$ python3 -q
>>> import numpy as np
>>> from numpy import linalg as LA
>>> np.set_printoptions(precision=3, suppress=True, linewidth=160)
>>> def tidy(a):
...     return np.round(a, 3) + 0
... 
>>> rng = np.random.default_rng(5913)
>>> E = np.eye(4, dtype=int)[rng.permutation(4)]
>>> E
array([[1, 0, 0, 0],
       [0, 0, 1, 0],
       [0, 0, 0, 1],
       [0, 1, 0, 0]])
>>> # 2 blocks once reordered
>>> E @ E.T
array([[1, 0, 0, 0],
       [0, 1, 0, 0],
       [0, 0, 1, 0],
       [0, 0, 0, 1]])
>>> tidy(LA.svd(E, compute_uv=False))
array([1., 1., 1., 1.])
>>> tidy(LA.pinv(E))
array([[1., 0., 0., 0.],
       [0., 0., 0., 1.],
       [0., 1., 0., 0.],
       [0., 0., 1., 0.]])
>>> print(tidy(LA.norm(E, axis=0)))
[1. 1. 1. 1.]
>>> labels = rng.permutation(4)
>>> labels
array([1, 3, 2, 0])
>>> M2 = E[labels][:, labels]
>>> tidy(np.sort(np.abs(LA.eigvals(M2))))
array([1., 1., 1., 1.])
>>> print(np.trace(M2))
1
>>> np.diag(M2)
array([0, 0, 0, 1])
>>> f = np.array([2, 2, 0, 0])
>>> M2 = E + np.outer(f, np.eye(4)[1])
>>> tidy(LA.det(M2) / LA.det(E)), tidy(1 + LA.solve(E, f)[1])
(np.float64(1.0), np.float64(1.0))
>>> LA.matrix_rank(M2 - E)
np.int64(1)
>>> tidy(np.sort(np.abs(LA.eigvals(E)))[::-1])
array([1., 1., 1., 1.])
>>> print(LA.matrix_power(E, 100))
[[1 0 0 0]
 [0 0 1 0]
 [0 0 0 1]
 [0 1 0 0]]
>>> E.sum(axis=1)
array([1, 1, 1, 1])
>>> print(E @ np.ones(4))
[1. 1. 1. 1.]
>>> LA.matrix_power(E, 2)
array([[1, 0, 0, 0],
       [0, 0, 0, 1],
       [0, 1, 0, 0],
       [0, 0, 1, 0]])
>>> pr = np.eye(4)[1]
>>> for _ in range(3):
...     pr = pr @ E
...     print(pr.round(3))
... 
[0. 0. 1. 0.]
[0. 0. 0. 1.]
[0. 1. 0. 0.]
>>> O, evecs = LA.qr(E[:, :2])[0], LA.qr(E[:, 2:])[0]
>>> s = LA.svd(O.T @ evecs, compute_uv=False)
>>> s
array([0., 0.])
>>> np.degrees(np.arccos(s.clip(0, 1)))
array([90., 90.])
>>> (s > 0.9).sum()
np.int64(0)
>>> J = np.load("run16.npy")
>>> J
array([[-5.602,  3.017, -0.425, -1.414],
       [-1.711,  0.885,  0.717, -2.581],
       [-2.475,  0.582,  3.526, -8.241],
       [-8.875,  4.297, -0.053, -2.212],
       [-0.803,  0.483, -1.997,  4.814],
       [-4.492,  2.9  , -2.533,  3.205],
       [-4.956,  2.8  , -2.59 ,  4.38 ],
       [-4.386,  2.182, -2.395,  4.998],
       [-6.388,  3.741, -3.603,  5.984],
       [ 5.081, -2.89 , -0.883,  5.196],
       [-1.788,  2.148, -3.023,  3.428],
       [ 7.987, -3.083, -1.996,  5.172],
       [-0.095, -1.4  ,  1.87 , -0.589],
       [ 4.604, -1.127, -1.811,  2.61 ],
       [-1.409,  1.077, -2.197,  4.195],
       [-8.821,  3.183,  2.396, -5.594],
       [-3.203,  2.916, -2.792,  2.407],
       [ 1.418, -0.713, -0.234,  1.022],
       [-5.209,  1.722,  1.634, -3.22 ],
       [ 3.804, -0.797, -2.598,  4.781]])
>>> tidy(np.abs(LA.svd(J)[2][-1]))
array([0.281, 0.71 , 0.606, 0.225])
>>> np.argsort(-LA.norm(J, axis=0).round(6), kind="stable")[:3]
array([0, 3, 1])
>>> print(round(np.log10(LA.cond(J))))
2
>>> Xc = (J - J.mean(axis=0)) / J.std(axis=0)
>>> tidy(Xc.std(axis=0))
array([1., 1., 1., 1.])
>>> beta = LA.lstsq(np.delete(Xc, 3, axis=1), Xc[:, 3])[0]
>>> print(tidy(1 - np.var(Xc[:, 3] - np.delete(Xc, 3, axis=1) @ beta)))
1.0
>>> M2 = np.c_[J[:, :3] @ np.array([[0, -3, 2], [1, 2, -3], [-2, 2, 2]]), np.array([2, 3, 3, 1, 0, 1, 2, 2, 0, 2, 1, 3, 1, 2, 0, 2, 3, 0, 2, 1])]
>>> tidy(M2)
array([[  3.867,  21.99 , -21.105,   2.   ],
       [ -0.549,   8.337,  -4.643,   3.   ],
       [ -6.47 ,  15.641,   0.356,   3.   ],
       [  4.403,  35.113, -30.747,   1.   ],
       [  4.477,  -0.619,  -7.049,   0.   ],
       [  7.966,  14.21 , -22.75 ,   1.   ],
       [  7.98 ,  15.288, -23.492,   2.   ],
       [  6.972,  12.732, -20.108,   2.   ],
       [ 10.947,  19.44 , -31.205,   0.   ],
       [ -1.124, -22.789,  17.066,   2.   ],
       [  8.194,   3.614, -16.066,   1.   ],
       [  0.909, -34.119,  21.231,   3.   ],
       [ -5.14 ,   1.225,   7.75 ,   1.   ],
       [  2.495, -19.688,   8.967,   2.   ],
       [  5.471,   1.987, -10.443,   0.   ],
       [ -1.609,  37.621, -22.399,   2.   ],
       [  8.5  ,   9.857, -20.738,   3.   ],
       [ -0.245,  -6.148,   4.507,   0.   ],
       [ -1.546,  22.339, -12.316,   2.   ],
       [  4.399, -18.202,   4.803,   1.   ]])
>>> print(LA.matrix_rank(np.c_[J, M2]))
5
>>> tidy(LA.lstsq(J, M2[:, 0])[0])
array([ 0.,  1., -2.,  0.])
>>> print(tidy(LA.norm(M2 - J @ LA.lstsq(J, M2)[0], axis=0)))
[0.    0.    0.    7.784]
>>> LA.matrix_rank(M2)
np.int64(3)
>>> np.argsort(-LA.norm(M2, axis=0).round(6), kind="stable")[:3]
array([1, 2, 0])
>>> print(LA.matrix_rank(M2, rtol=0.1))
2
>>> [round(float(x), 3) for x in LA.svd(M2, compute_uv=False)[:3]]
[113.933, 37.561, 7.808]
>>> O, _ = LA.qr(np.array([[0.8, -0.8, -1.4], [-1.1, -2.2, 0.4], [-0.8, -0.4, -1.5]]))
>>> evecs, _ = LA.qr(np.array([[-0.2, -0.8, -0.6, -1.9],
...     [-0.8, -0.6, -1.4, -0.7],
...     [0.5, -1.7, -0.7, -1.6],
...     [0.0, -0.8, 0.5, -1.0]]))
>>> s = 5 * 0.7 ** np.arange(3)
>>> K = O[:, :3] * s @ evecs[:3]
>>> print(tidy(K))
[[ 3.243  1.198  0.163 -1.555]
 [ 0.762  0.011  0.885  4.06 ]
 [ 0.149 -2.754 -0.789  1.666]]
>>> def softmax(z):
...     e = np.exp(z - z.max(axis=-1, keepdims=True))
...     return e / e.sum(axis=-1, keepdims=True)
... 
>>> print(tidy(softmax(K[0])))
[0.845 0.109 0.039 0.007]
>>> print(tidy(softmax(K[0] + 3)))
[0.845 0.109 0.039 0.007]
>>> tidy(softmax(K).sum(axis=1))
array([1., 1., 1.])
>>> S = K @ K.T / np.sqrt(4)
>>> tidy(softmax(S))
array([[1.   , 0.   , 0.   ],
       [0.   , 0.997, 0.003],
       [0.   , 0.081, 0.919]])
>>> print(softmax(S).round(6).argmax(axis=1))
[0 1 2]
>>> M2 = K / np.sqrt((K ** 2).mean(axis=1, keepdims=True))
>>> tidy(M2[1])
array([0.361, 0.005, 0.419, 1.922])
>>> M2 = np.array([[7, -7, 0], [-7, -6, -8], [-5, 3, 6], [2, 4, -8]])
>>> tidy(K @ M2)
array([[ 10.384, -35.621,   3.834],
       [  8.95 ,  13.491, -27.26 ],
       [ 27.601,  19.78 ,   3.97 ]])
>>> tidy(M2.T @ K.T)
array([[ 10.384,   8.95 ,  27.601],
       [-35.621,  13.491,  19.78 ],
       [  3.834, -27.26 ,   3.97 ]])
>>> tidy(np.einsum("ij,ij->i", K, K))
array([14.397, 17.848, 11.007])
>>> tidy(np.einsum("ik,kj->ji", K, M2))
array([[ 10.384,   8.95 ,  27.601],
       [-35.621,  13.491,  19.78 ],
       [  3.834, -27.26 ,   3.97 ]])
>>> print(tidy(np.einsum("ik,kj->ij", K, M2)))
[[ 10.384 -35.621   3.834]
 [  8.95   13.491 -27.26 ]
 [ 27.601  19.78    3.97 ]]
>>> M2 = K / LA.norm(K, axis=1, keepdims=True)
>>> gram = M2 @ M2.T
>>> print(tidy(gram[1]))
[-0.23   1.     0.439]
>>> tidy(LA.norm(M2, axis=1))
array([1., 1., 1.])
>>> t = np.radians(72)
>>> r_ = np.eye(4)
>>> r_[2, 2] = r_[3, 3] = np.cos(t)
>>> r_[2, 3], r_[3, 2] = -np.sin(t), np.sin(t)
>>> tidy(r_)
array([[ 1.   ,  0.   ,  0.   ,  0.   ],
       [ 0.   ,  1.   ,  0.   ,  0.   ],
       [ 0.   ,  0.   ,  0.309, -0.951],
       [ 0.   ,  0.   ,  0.951,  0.309]])
>>> M2 = K @ r_.T
>>> tidy(M2)
array([[ 3.243,  1.198,  1.53 , -0.325],
       [ 0.762,  0.011, -3.588,  2.096],
       [ 0.149, -2.754, -1.829, -0.235]])
>>> tidy(np.abs(M2 - K).max(axis=0))
array([0.   , 0.   , 4.473, 1.963])
>>> X = np.load("layer2.npy")
>>> X
array([[-2.84 , -8.235, -1.273,  4.744],
       [ 8.573, -4.366,  1.575,  2.229],
       [-1.322,  1.724,  9.756, -0.31 ],
       [ 8.694,  1.231, -2.492,  4.085],
       [ 4.008, -2.991,  2.169, -8.384],
       [-2.501,  8.771, -3.97 ,  1.023],
       [-4.835, -7.74 ,  3.158, -2.598],
       [-6.381,  6.749,  3.702, -0.189],
       [-3.782, -8.47 , -3.712, -0.416],
       [-2.564, -1.603, -4.47 , -8.419],
       [-1.861, -1.408, -2.597,  9.371],
       [-3.334,  1.155, -6.042,  7.144],
       [-4.448, -4.909, -7.49 , -0.131],
       [-4.994,  2.674, -5.432, -6.197],
       [ 5.593, -8.014, -1.392, -1.601],
       [-5.758, -7.732, -0.315, -2.639],
       [ 7.37 ,  4.216, -5.137, -1.234],
       [-0.572,  2.969, -1.723,  9.375],
       [-4.151, -4.667,  7.803, -0.311],
       [ 5.096,  1.528, -1.279,  8.37 ],
       [-5.651,  2.865, -3.581,  6.858],
       [-4.373, -4.985, -6.803, -3.123],
       [-4.515,  0.355, -8.447,  2.851],
       [ 4.517,  5.046,  4.005,  6.172],
       [ 8.904,  2.827,  3.461,  0.872],
       [-4.41 ,  2.832,  2.882, -8.014],
       [ 3.979,  5.077,  3.299, -6.893]])
>>> O, evecs = LA.qr(X[:, :3])[0], LA.qr(X[:, 3:])[0]
>>> s = LA.svd(O.T @ evecs, compute_uv=False)
>>> (s > 0.9).sum()
np.int64(0)
>>> print(tidy(LA.norm(O @ O.T - evecs @ evecs.T, 2)))
1.0
